$ ipython --no-banner

In [1]: import numpy as np

In [2]: from numpy import linalg as LA

In [3]: np.set_printoptions(precision=4, suppress=True, linewidth=140)

In [4]: rd = lambda a: np.round(a, 4) + 0

In [5]: E = np.load("run14.npy")

In [6]: print(E)
[[  0.   7.  -2.]
 [ -4.  11.  -2.]
 [ 10. -10.   9.]]

In [7]: hat = np.triu(np.array([[0, 2, 1], [2, 1, 2], [2, 2, 2]]), 1) + np.eye(3)

In [8]: out = hat @ E @ LA.inv(hat)

In [9]: print(LA.matrix_rank(out))
3

In [10]: print(rd(np.poly(out)))
[   1.  -20.  127. -252.]

In [11]: print(hat @ E - E @ hat)
[[  2.  12.  -9.]
 [ 20. -12.   0.]
 [  0. -20.  10.]]

In [12]: print(np.trace(out), np.trace(E))
20.0 20.0

In [13]: print(rd(LA.det(out)))
252.0

In [14]: u = np.array([9, 6, -2])

In [15]: out = E + np.outer(u, np.eye(3)[2])

In [16]: print(out)
[[  0.   7.   7.]
 [ -4.  11.   4.]
 [ 10. -10.   7.]]

In [17]: print(LA.matrix_rank(LA.inv(out) - LA.inv(E), tol=1e-8))
1

In [18]: print(rd(LA.det(out) / LA.det(E)), rd(1 + LA.solve(E, u)[2]))
-0.0556 -0.0556

In [19]: x = np.array([1, 3, -1])

In [20]: target = E @ x

In [21]: coef, lr = np.zeros(3), 1 / LA.norm(E, 2) ** 2

In [22]: for i in range(40):
    ...:     coef -= lr * E.T @ (E @ coef - target)
    ...:     if i % 10 == 0: print(i, round(LA.norm(E @ coef - target), 4))
    ...: 
0 11.9579
10 4.8846
20 2.7033
30 2.1157

In [23]: print(rd(coef))
[ 0.3251  2.9818 -0.2604]

In [24]: q, _ = LA.qr(np.array([[-0.5, 0.1],
    ...:     [-0.2, -1.3],
    ...:     [-0.6, 1.3],
    ...:     [-0.7, -0.4],
    ...:     [0.4, 0.7],
    ...:     [-1.1, 0.4],
    ...:     [-1.0, -0.3],
    ...:     [0.5, 0.5],
    ...:     [-0.4, -0.8],
    ...:     [-0.6, 0.3],
    ...:     [-0.1, 0.4]]))

In [25]: m1 = q @ q.T

In [26]: print(rd(m1))
[[ 0.0611 -0.0061  0.1001  0.0732 -0.0311  0.1385  0.1108 -0.0474  0.0288  0.0774  0.0209]
 [-0.0061  0.3166 -0.2882  0.1201 -0.1809 -0.0562  0.107  -0.1368  0.2047 -0.0501 -0.0917]
 [ 0.1001 -0.2882  0.4092  0.0079  0.111   0.2644  0.0778  0.0469 -0.1355  0.1643  0.1131]
 [ 0.0732  0.1201  0.0079  0.1391 -0.1114  0.1489  0.1803 -0.1139  0.1182  0.0757 -0.0111]
 [-0.0311 -0.1809  0.111  -0.1114  0.1229 -0.0458 -0.1251  0.1065 -0.1355 -0.0147  0.0415]
 [ 0.1385 -0.0562  0.2644  0.1489 -0.0458  0.3196  0.2353 -0.0885  0.0375  0.1812  0.0593]
 [ 0.1108  0.107   0.0778  0.1803 -0.1251  0.2353  0.2449 -0.1388  0.1298  0.1245  0.0044]
 [-0.0474 -0.1368  0.0469 -0.1139  0.1065 -0.0885 -0.1388  0.1002 -0.1153 -0.0411  0.0239]
 [ 0.0288  0.2047 -0.1355  0.1182 -0.1355  0.0375  0.1298 -0.1153  0.1499  0.0087 -0.049 ]
 [ 0.0774 -0.0501  0.1643  0.0757 -0.0147  0.1812  0.1245 -0.0411  0.0087  0.1038  0.0385]
 [ 0.0209 -0.0917  0.1131 -0.0111  0.0415  0.0593  0.0044  0.0239 -0.049   0.0385  0.0325]]

In [27]: # projection: eigenvalues are 0 or 1

In [28]: rng = np.random.default_rng(743)

In [29]: out = m1 + rng.integers(-2, 3, (11, 2)) @ rng.integers(-2, 3, (2, 11))

In [30]: print(rd(out))
[[ 4.0611 -2.0061 -3.8999  2.0732 -0.0311  0.1385  0.1108  3.9526 -3.9712  2.0774  2.0209]
 [ 7.9939 -5.6834 -2.2882  4.1201 -4.1809 -2.0562  4.107   3.8632 -5.7953 -0.0501  5.9083]
 [ 6.1001 -4.2882 -2.5908  3.0079 -1.889  -0.7356  2.0778  4.0469 -5.1355  1.1643  4.1131]
 [ 4.0732 -1.8799 -3.9921  2.1391 -0.1114  0.1489  0.1803  3.8861 -3.8818  2.0757  1.9889]
 [-4.0311  1.8191  4.111  -2.1114  0.1229 -0.0458 -0.1251 -3.8935  3.8645 -2.0147 -1.9585]
 [ 0.1385 -1.0562  3.2644  0.1489 -2.0458 -0.6804  2.2353 -2.0885  1.0375 -1.8188  1.0593]
 [ 0.1108  2.107  -5.9222  0.1803  3.8749  2.2353 -3.7551  3.8612 -1.8702  4.1245 -1.9956]
 [-4.0474  2.8632  1.0469 -2.1139  2.1065  0.9115 -2.1388 -1.8998  2.8847 -0.0411 -2.9761]
 [ 4.0288 -1.7953 -4.1355  2.1182 -0.1355  0.0375  0.1298  3.8847 -3.8501  2.0087  1.951 ]
 [ 2.0774 -1.0501 -1.8357  1.0757 -0.0147  0.1812  0.1245  1.9589 -1.9913  1.1038  1.0385]
 [ 0.0209 -2.0917  6.1131 -0.0111 -3.9585 -1.9407  4.0044 -3.9761  1.951  -3.9615  2.0325]]

In [31]: print(rd(LA.svd(out - m1, compute_uv=False)))
[27.0772 17.6019  0.      0.      0.      0.      0.      0.      0.      0.      0.    ]

In [32]: Uu, sv, Vt = LA.svd(out, full_matrices=False)

In [33]: print(rd(sv / sv[0]))
[1.     0.6515 0.0348 0.0247 0.     0.     0.     0.     0.     0.     0.    ]

In [34]: print(rd(Uu.T @ out @ Vt.T))
[[27.0016  0.      0.      0.      0.      0.      0.      0.      0.      0.      0.    ]
 [ 0.     17.5925  0.      0.      0.      0.      0.      0.      0.      0.      0.    ]
 [ 0.      0.      0.9384  0.      0.      0.      0.      0.      0.      0.      0.    ]
 [ 0.      0.      0.      0.6658  0.      0.      0.      0.      0.      0.      0.    ]
 [ 0.      0.      0.      0.      0.      0.      0.      0.      0.      0.      0.    ]
 [ 0.      0.      0.      0.      0.      0.      0.      0.      0.      0.      0.    ]
 [ 0.      0.      0.      0.      0.      0.      0.      0.      0.      0.      0.    ]
 [ 0.      0.      0.      0.      0.      0.      0.      0.      0.      0.      0.    ]
 [ 0.      0.      0.      0.      0.      0.      0.      0.      0.      0.      0.    ]
 [ 0.      0.      0.      0.      0.      0.      0.      0.      0.      0.      0.    ]
 [ 0.      0.      0.      0.      0.      0.      0.      0.      0.      0.      0.    ]]

In [35]: print(Uu.shape, sv.shape, Vt.shape)
(11, 11) (11,) (11, 11)

In [36]: print(rd(Uu.T @ Uu))
[[1. 0. 0. 0. 0. 0. 0. 0. 0. 0. 0.]
 [0. 1. 0. 0. 0. 0. 0. 0. 0. 0. 0.]
 [0. 0. 1. 0. 0. 0. 0. 0. 0. 0. 0.]
 [0. 0. 0. 1. 0. 0. 0. 0. 0. 0. 0.]
 [0. 0. 0. 0. 1. 0. 0. 0. 0. 0. 0.]
 [0. 0. 0. 0. 0. 1. 0. 0. 0. 0. 0.]
 [0. 0. 0. 0. 0. 0. 1. 0. 0. 0. 0.]
 [0. 0. 0. 0. 0. 0. 0. 1. 0. 0. 0.]
 [0. 0. 0. 0. 0. 0. 0. 0. 1. 0. 0.]
 [0. 0. 0. 0. 0. 0. 0. 0. 0. 1. 0.]
 [0. 0. 0. 0. 0. 0. 0. 0. 0. 0. 1.]]

In [37]: K = np.load("w.npy")

In [38]: print(K)
[[ 0  0  0 -2  0  2  0  0 -3]
 [ 0  0  0  0  0  0  0  0 -2]
 [ 0  2 -2  0  3  0  2  0 -2]]

In [39]: x = np.array([-8, -1, -6, 4, -9, 6, 2, 3, -4])

In [40]: h = np.maximum(K @ x, 0)

In [41]: print(np.maximum(K @ (3 * x), 0))
[48 24  0]

In [42]: print(h)
[16  8  0]

In [43]: x = np.array([3, 2, -2, -3, -2, -2, -3, 1, 0])

In [44]: print(K @ x)
[ 2  0 -4]

In [45]: print(K @ np.eye(9)[1])
[0. 0. 2.]

In [46]: print((K @ x).argmax())
0

In [47]: print(np.sign((K @ x).round(6)))
[ 1  0 -1]

In [48]: print(K * x)
[[ 0  0  0  6  0 -4  0  0  0]
 [ 0  0  0  0  0  0  0  0  0]
 [ 0  4  4  0 -6  0 -6  0  0]]

In [49]: print(LA.norm(K @ x) <= LA.norm(K, 2) * LA.norm(x) + 1e-9)
True

In [50]: print(K @ (2 * x))
[ 4  0 -8]

In [51]: x @ K
---------------------------------------------------------------------------
ValueError                                Traceback (most recent call last)
Cell In[51], line 1
----> 1 x @ K

ValueError: matmul: Input operand 1 has a mismatch in its core dimension 0, with gufunc signature (n?,k),(k,m?)->(n?,m?) (size 3 is different from 9)

In [52]: K @ K
---------------------------------------------------------------------------
ValueError                                Traceback (most recent call last)
Cell In[52], line 1
----> 1 K @ K

ValueError: matmul: Input operand 1 has a mismatch in its core dimension 0, with gufunc signature (n?,k),(k,m?)->(n?,m?) (size 3 is different from 9)

In [53]: C2 = K.T @ K

In [54]: print(rd(LA.eigvalsh(C2)[::-1]))
[29.8216 14.6391  1.5393  0.      0.      0.      0.      0.      0.    ]

In [55]: print(C2)
[[ 0  0  0  0  0  0  0  0  0]
 [ 0  4 -4  0  6  0  4  0 -4]
 [ 0 -4  4  0 -6  0 -4  0  4]
 [ 0  0  0  4  0 -4  0  0  6]
 [ 0  6 -6  0  9  0  6  0 -6]
 [ 0  0  0 -4  0  4  0  0 -6]
 [ 0  4 -4  0  6  0  4  0 -4]
 [ 0  0  0  0  0  0  0  0  0]
 [ 0 -4  4  6 -6 -6 -4  0 17]]

In [56]: print(LA.matrix_rank(C2))
3

In [57]: print((K @ K.T).shape)
(3, 3)

In [58]: print(np.diag(C2))
[ 0  4  4  4  9  4  4  0 17]

In [59]: print(np.argsort(-LA.norm(C2, axis=0).round(6), kind="stable")[:3])
[8 4 1]

In [60]: print(rd(LA.norm(C2, 2) / LA.norm(C2)))
0.8967

In [61]: print(rd(LA.norm(K)))
6.7823

In [62]: LA.rank(K)
---------------------------------------------------------------------------
AttributeError                            Traceback (most recent call last)
Cell In[62], line 1
----> 1 LA.rank(K)

AttributeError: module 'numpy.linalg' has no attribute 'rank'

In [63]: K[:, 9]
---------------------------------------------------------------------------
IndexError                                Traceback (most recent call last)
Cell In[63], line 1
----> 1 K[:, 9]

IndexError: index 9 is out of bounds for axis 1 with size 9

In [64]: print(K - K[0])
[[ 0  0  0  0  0  0  0  0  0]
 [ 0  0  0  2  0 -2  0  0  1]
 [ 0  2 -2  2  3 -2  2  0  1]]

In [65]: print(np.unravel_index(np.abs(K).argmax(), K.shape))
(np.int64(0), np.int64(8))

In [66]: print(K.shape)
(3, 9)

In [67]: print(rd(LA.svd(K, compute_uv=False)))
[5.4609 3.8261 1.2407]

In [68]: print(np.count_nonzero(K))
9

In [69]: print(np.diff(K, axis=0))
[[ 0  0  0  2  0 -2  0  0  1]
 [ 0  2 -2  0  3  0  2  0  0]]

In [70]: data = np.load("dump.npy")

In [71]: print(data)
[[  1  -1   1  -1]
 [  1   0   0   0]
 [  1   1   1   1]
 [  1   2   4   8]
 [  1   3   9  27]
 [  1   4  16  64]
 [  1   5  25 125]
 [  1   6  36 216]
 [  1   7  49 343]]

In [72]: # column 3 dominates

In [73]: x = np.array([8, 0, 4, -7])

In [74]: target = data @ x

In [75]: coef, lr = np.zeros(4), 1 / LA.norm(data, 2) ** 2

In [76]: for i in range(40):
    ...:     coef -= lr * data.T @ (data @ coef - target)
    ...:     if i % 10 == 0: print(i, round(LA.norm(data @ coef - target), 4))
    ...: 
0 70.527
10 70.0128
20 69.5027
30 68.9965

In [77]: print(rd(coef))
[ 0.0021 -0.094  -0.8144 -6.2075]

In [78]: print(rd(LA.cond(data)))
258.0681

In [79]: J = np.loadtxt("a.csv", delimiter=",")

In [80]: print(J)
[[ 1.2 -1.6 -0.7 -0.8  0.4 -1.  -0.8 -0.9 -2.2  0.7]
 [ 0.7 -1.1 -0.7  1.2 -0.4 -0.3  0.8  0.5 -0.3 -0.4]
 [-0.5  1.4 -0.2  0.1 -0.9 -1.7  0.9  0.7  1.2  0. ]
 [ 1.4  0.7  0.3 -0.7 -1.7  0.8  0.1  0.   0.2  0.2]
 [-0.5  0.9 -0.3 -0.1  1.1  1.4 -0.6 -0.2  0.1  0.7]
 [ 1.6 -0.4 -0.8  0.6  1.4  0.4 -0.7  0.   1.   2.1]
 [-0.4 -0.3  0.7  0.4 -0.8 -1.9 -0.9 -1.2  1.4  2. ]
 [ 0.1 -1.   0.1  0.7  0.8 -1.   0.4  1.8 -0.3  0.1]
 [ 1.6 -1.9 -0.2 -0.7 -0.8 -0.2  0.2 -0.3 -0.1 -0.1]]

In [81]: J[9]
---------------------------------------------------------------------------
IndexError                                Traceback (most recent call last)
Cell In[81], line 1
----> 1 J[9]

IndexError: index 9 is out of bounds for axis 0 with size 9

In [82]: print(rd(J.sum(axis=0)))
[ 5.2 -3.3 -1.8  0.7 -0.9 -3.5 -0.6  0.4  1.   5.3]

In [83]: print(LA.matrix_rank(J))
9

In [84]: print(J.shape)
(9, 10)

In [85]: print(np.unravel_index(np.abs(J).argmax(), J.shape))
(np.int64(0), np.int64(8))

In [86]: out = np.array([[0, 0],
    ...:     [1, 2],
    ...:     [-1, -3],
    ...:     [-2, -1],
    ...:     [-2, 1],
    ...:     [-1, 3],
    ...:     [-2, 1],
    ...:     [3, -2],
    ...:     [-2, -3],
    ...:     [3, -3]])

In [87]: print(LA.matrix_rank(J @ out))
2

In [88]: print(rd(np.einsum("ik,kj->ji", J, out)))
[[  6.3  -2.4   2.8   4.4   0.3   1.7   3.1   2.4   0.1]
 [  2.6  -0.7  -6.8   0.8   5.5  -6.4 -18.3  -7.8  -2.5]]

In [89]: out @ J
---------------------------------------------------------------------------
ValueError                                Traceback (most recent call last)
Cell In[89], line 1
----> 1 out @ J

ValueError: matmul: Input operand 1 has a mismatch in its core dimension 0, with gufunc signature (n?,k),(k,m?)->(n?,m?) (size 9 is different from 2)

In [90]: print(rd(np.einsum("ij,ij->i", J, J)))
[13.07  5.02  8.7   6.65  5.23 11.74 13.36  6.65  7.53]
